$ ipython --no-banner

In [1]: import numpy as np

In [2]: np.set_printoptions(precision=2, suppress=True, linewidth=120)

In [3]: E = np.load("out2.npy")

In [4]: E
Out[4]: 
array([[  1,  -3,   9, -27],
       [  1,  -2,   4,  -8],
       [  1,  -1,   1,  -1],
       [  1,   0,   0,   0]])

In [5]: # row 0 is much longer than the rest

In [6]: q = E.astype(float).copy()

In [7]: for j in range(4):
   ...:     q[:, j] -= q[:, :j] @ (q[:, :j].T @ q[:, j])
   ...:     q[:, j] /= np.linalg.norm(q[:, j])
   ...: 

In [8]: np.round(q.T @ E, 2) + 0
Out[8]: 
array([[  2.  ,  -3.  ,   7.  , -18.  ],
       [  0.  ,   2.24,  -6.71,  19.68],
       [  0.  ,   0.  ,   2.  ,  -9.  ],
       [  0.  ,   0.  ,   0.  ,   1.34]])

In [9]: np.round(q.T @ q, 2) + 0
Out[9]: 
array([[1., 0., 0., 0.],
       [0., 1., 0., 0.],
       [0., 0., 1., 0.],
       [0., 0., 0., 1.]])

In [10]: q
Out[10]: 
array([[ 0.5 , -0.67,  0.5 , -0.22],
       [ 0.5 , -0.22, -0.5 ,  0.67],
       [ 0.5 ,  0.22, -0.5 , -0.67],
       [ 0.5 ,  0.67,  0.5 ,  0.22]])

In [11]: rng = np.random.default_rng(711)

In [12]: z = rng.permutation(4)

In [13]: z
Out[13]: array([1, 2, 3, 0])

In [14]: other = E[z][:, z]

In [15]: np.diag(other)
Out[15]: array([-2,  1,  0,  1])

In [16]: other
Out[16]: 
array([[ -2,   4,  -8,   1],
       [ -1,   1,  -1,   1],
       [  0,   0,   0,   1],
       [ -3,   9, -27,   1]])

In [17]: np.round(np.linalg.det(other), 2), round(np.linalg.det(E[z]), 2)
Out[17]: (np.float64(12.0), np.float64(-12.0))

In [18]: np.trace(other)
Out[18]: np.int64(0)

In [19]: np.allclose(other, E)
Out[19]: False

In [20]: np.sort(np.abs(np.linalg.eigvals(other)))
Out[20]: array([0.74, 0.74, 4.66, 4.66])
